$ python -q
>>> import numpy as np
>>> import numpy.linalg as la
>>> np.set_printoptions(precision=2, suppress=True, linewidth=100)
>>> def tidy(a):
...     return np.round(a, 2) + 0
... 
>>> K = np.load("case10.npy")
>>> K
array([[0, 1, 0, 4, 0, 2, 3, 0, 5, 3, 0],
       [1, 5, 5, 2, 2, 2, 0, 5, 2, 1, 1],
       [1, 4, 1, 1, 2, 4, 2, 0, 1, 0, 1],
       [2, 2, 5, 0, 3, 4, 2, 0, 3, 2, 0],
       [5, 4, 2, 5, 4, 5, 0, 3, 3, 4, 5],
       [3, 2, 2, 1, 5, 3, 5, 1, 1, 5, 2],
       [4, 1, 4, 1, 5, 2, 5, 3, 3, 1, 5],
       [2, 1, 4, 3, 3, 3, 4, 4, 4, 3, 4],
       [4, 5, 2, 5, 3, 1, 1, 4, 4, 0, 4],
       [4, 1, 1, 5, 5, 2, 5, 0, 3, 2, 1],
       [1, 0, 1, 2, 2, 2, 1, 3, 1, 5, 4]])
>>> B = K / np.sqrt((K ** 2).mean(axis=1, keepdims=True))
>>> la.matrix_rank(B) == la.matrix_rank(K)
np.True_
>>> tidy(la.norm(B, axis=1))
array([3.32, 3.32, 3.32, 3.32, 3.32, 3.32, 3.32, 3.32, 3.32, 3.32, 3.32])
>>> la.matrix_rank(K - K.mean(axis=1, keepdims=True))
np.int64(10)
>>> O, V = la.qr(K[:, :9])[0], la.qr(K[:, 9:])[0]
>>> sig = la.svd(O.T @ V, compute_uv=False)
>>> tidy(la.norm(O @ O.T - V @ V.T, 2))
np.float64(1.0)
>>> tidy(np.degrees(np.arccos(sig.clip(0, 1))))
array([ 1.85, 31.22])
>>> u = np.array([2, 0, -3])
>>> np.correlate(K[6], K[9], "full")
array([ 4,  9, 18, 12, 39, 28, 66, 57, 80, 66, 96, 82, 93, 62, 84, 46, 56, 41, 18,  9, 20])
>>> np.array([np.convolve(row, u, "same") for row in K])
array([[  2,   0,   5,   0,  -8,   6,  -6,   1,   6, -15,  -9],
       [ 10,   7, -11, -11,  -2,  -6,   4,   4, -13,  -4,  -3],
       [  8,  -1, -10,   1,   5,  -2, -12,  -4,   0,  -1,   0],
       [  4,   4,  -6,  -9,   8,  -5, -12,   0,   4,  -9,  -6],
       [  8, -11,  -2,   2,  -5, -12,  -9,   6,  -1,   1, -12],
       [  4,  -5,  -4,   4,   3,  -5,  -7, -13,   7,   1, -15],
       [  2,  -4,  -1,  -2,   1,  -5,   0,  -9,  -7,   1,  -3],
       [  2,   2,   3,  -6,  -3,  -1,  -1,  -4,  -6,  -4,  -9],
       [ 10,  -8,  -5,   0, -13,  -7,   5,   5, -12,  -4,   0],
       [  2, -10,   7,   7, -11,  -5,  -6,  -9,   4,  -7,  -6],
       [  0,  -1,   4,   1,  -2,  -4,   0,  -1,   1,   5, -15]])
>>> tidy(np.sort(np.abs(la.eigvals(K))))
array([ 0.28,  2.03,  2.03,  2.95,  2.95,  3.64,  3.64,  4.23,  5.29,  5.29, 28.12])
>>> (K - K.T) / 2
array([[ 0. ,  0. , -0.5,  1. , -2.5, -0.5, -0.5, -1. ,  0.5, -0.5, -0.5],
       [ 0. ,  0. ,  0.5,  0. , -1. ,  0. , -0.5,  2. , -1.5,  0. ,  0.5],
       [ 0.5, -0.5,  0. , -2. ,  0. ,  1. , -1. , -2. , -0.5, -0.5,  0. ],
       [-1. ,  0. ,  2. ,  0. , -1. ,  1.5,  0.5, -1.5, -1. , -1.5, -1. ],
       [ 2.5,  1. ,  0. ,  1. ,  0. ,  0. , -2.5,  0. ,  0. , -0.5,  1.5],
       [ 0.5,  0. , -1. , -1.5,  0. ,  0. ,  1.5, -1. ,  0. ,  1.5,  0. ],
       [ 0.5,  0.5,  1. , -0.5,  2.5, -1.5,  0. , -0.5,  1. , -2. ,  2. ],
       [ 1. , -2. ,  2. ,  1.5,  0. ,  1. ,  0.5,  0. ,  0. ,  1.5,  0.5],
       [-0.5,  1.5,  0.5,  1. ,  0. ,  0. , -1. ,  0. ,  0. , -1.5,  1.5],
       [ 0.5,  0. ,  0.5,  1.5,  0.5, -1.5,  2. , -1.5,  1.5,  0. , -2. ],
       [ 0.5, -0.5,  0. ,  1. , -1.5,  0. , -2. , -0.5, -1.5,  2. ,  0. ]])
>>> (K + K.T) / 2
array([[0. , 1. , 0.5, 3. , 2.5, 2.5, 3.5, 1. , 4.5, 3.5, 0.5],
       [1. , 5. , 4.5, 2. , 3. , 2. , 0.5, 3. , 3.5, 1. , 0.5],
       [0.5, 4.5, 1. , 3. , 2. , 3. , 3. , 2. , 1.5, 0.5, 1. ],
       [3. , 2. , 3. , 0. , 4. , 2.5, 1.5, 1.5, 4. , 3.5, 1. ],
       [2.5, 3. , 2. , 4. , 4. , 5. , 2.5, 3. , 3. , 4.5, 3.5],
       [2.5, 2. , 3. , 2.5, 5. , 3. , 3.5, 2. , 1. , 3.5, 2. ],
       [3.5, 0.5, 3. , 1.5, 2.5, 3.5, 5. , 3.5, 2. , 3. , 3. ],
       [1. , 3. , 2. , 1.5, 3. , 2. , 3.5, 4. , 4. , 1.5, 3.5],
       [4.5, 3.5, 1.5, 4. , 3. , 1. , 2. , 4. , 4. , 1.5, 2.5],
       [3.5, 1. , 0.5, 3.5, 4.5, 3.5, 3. , 1.5, 1.5, 2. , 3. ],
       [0.5, 0.5, 1. , 1. , 3.5, 2. , 3. , 3.5, 2.5, 3. , 4. ]])
>>> np.allclose(K @ K.T, K.T @ K)
False
>>> tidy(np.abs(la.eigvals(K)).max())
np.float64(28.12)
>>> np.trace(K)
np.int64(32)
>>> np.allclose(K, K.T)
False
>>> la.matrix_power(K, 2)
array([[ 59,  48,  54,  47,  69,  41,  53,  36,  54,  28,  43],
       [ 53,  78,  74,  63,  72,  77,  55,  64,  66,  52,  57],
       [ 42,  50,  49,  36,  56,  47,  39,  43,  38,  44,  41],
       [ 62,  71,  45,  63,  75,  66,  59,  41,  56,  46,  54],
       [ 90,  91,  92, 109, 116, 111,  94,  76, 108, 112,  84],
       [ 88,  65,  66,  88, 106,  84,  87,  57,  82,  76,  81],
       [ 85,  75,  72,  93, 101,  95,  82,  76,  93,  86, 104],
       [ 91,  78,  83,  91, 113,  96,  94,  73,  94,  82,  97],
       [ 67,  86,  92,  85,  83,  90,  60,  82,  96,  77,  77],
       [ 84,  69,  74,  78,  95,  84,  73,  52,  89,  67,  74],
       [ 59,  35,  46,  65,  76,  60,  66,  39,  58,  65,  57]])
